$ python -q
>>> import numpy as np
>>> import numpy.linalg as la
>>> np.set_printoptions(suppress=True, linewidth=100)
>>> def tidy(a):
...     return np.round(a, 3) + 0
... 
>>> J = np.loadtxt("layer1.csv", delimiter=",")
>>> tidy(J)
array([[0.035, 0.059, 0.012, 0.082, 0.012, 0.012, 0.153],
       [0.059, 0.098, 0.02 , 0.137, 0.02 , 0.02 , 0.255],
       [0.012, 0.02 , 0.004, 0.027, 0.004, 0.004, 0.051],
       [0.082, 0.137, 0.027, 0.192, 0.027, 0.027, 0.357],
       [0.012, 0.02 , 0.004, 0.027, 0.004, 0.004, 0.051],
       [0.012, 0.02 , 0.004, 0.027, 0.004, 0.004, 0.051],
       [0.153, 0.255, 0.051, 0.357, 0.051, 0.051, 0.663]])
>>> tidy(J.mean(axis=0))
array([0.052, 0.087, 0.017, 0.122, 0.017, 0.017, 0.226])
>>> tidy(np.abs(J).max())
np.float64(0.663)
>>> tidy(la.svd(J, compute_uv=False))
array([1., 0., 0., 0., 0., 0., 0.])
>>> np.unravel_index(np.abs(J).argmax(), J.shape)
(np.int64(6), np.int64(6))
>>> np.count_nonzero(J)
np.int64(49)
>>> A = np.loadtxt("test13.csv", delimiter=",")
>>> A
array([[ 8.438,  4.687,  4.752, 11.752],
       [ 3.346, -2.08 , -5.937,  1.063],
       [ 6.443,  1.67 , -1.556,  5.444],
       [ 5.179, -0.137, -3.441,  3.559],
       [11.732,  9.955,  0.759,  7.759],
       [ 4.74 , -1.65 ,  1.864,  8.864],
       [ 7.5  ,  3.294,  1.415,  8.415],
       [ 7.997,  3.36 ,  2.384,  9.384],
       [10.711,  7.768,  2.835,  9.835],
       [ 4.812, -1.461, -7.188, -0.188],
       [ 5.072, -0.652, -5.942,  1.058],
       [ 8.557,  5.113, -7.909, -0.909],
       [ 5.522, -0.622,  0.931,  7.931],
       [ 8.794,  5.743,  5.039, 12.039],
       [ 9.322,  5.949,  1.947,  8.947],
       [10.478,  8.078,  4.027, 11.027],
       [ 7.528,  3.757, -0.422,  6.578],
       [ 8.559,  4.512,  2.266,  9.266],
       [ 6.709,  1.624, -0.395,  6.605],
       [ 1.505, -5.469, -5.385,  1.615],
       [ 5.105, -1.214,  0.807,  7.807],
       [11.444,  9.69 ,  2.65 ,  9.65 ],
       [10.332,  7.73 ,  6.954, 13.954],
       [ 8.713,  4.945, -0.412,  6.588],
       [10.834,  8.364,  0.073,  7.073],
       [ 9.095,  5.499,  0.986,  7.986],
       [ 8.049,  4.819,  1.279,  8.279],
       [ 8.531,  5.555,  2.27 ,  9.27 ],
       [12.038,  9.77 ,  5.637, 12.637],
       [ 8.126,  3.923,  0.4  ,  7.4  ],
       [ 7.197,  2.392, -2.885,  4.115]])
>>> round(np.log10(la.cond(A)))
2
>>> [round(float(x), 3) for x in la.svd(A, compute_uv=False)[:3]]
[69.231, 21.174, 14.898]
>>> tidy(la.norm(A, 2) / la.norm(A))
np.float64(0.937)
>>> np.argsort(-la.norm(A, axis=0).round(6), kind="stable")[:3]
array([0, 3, 1])
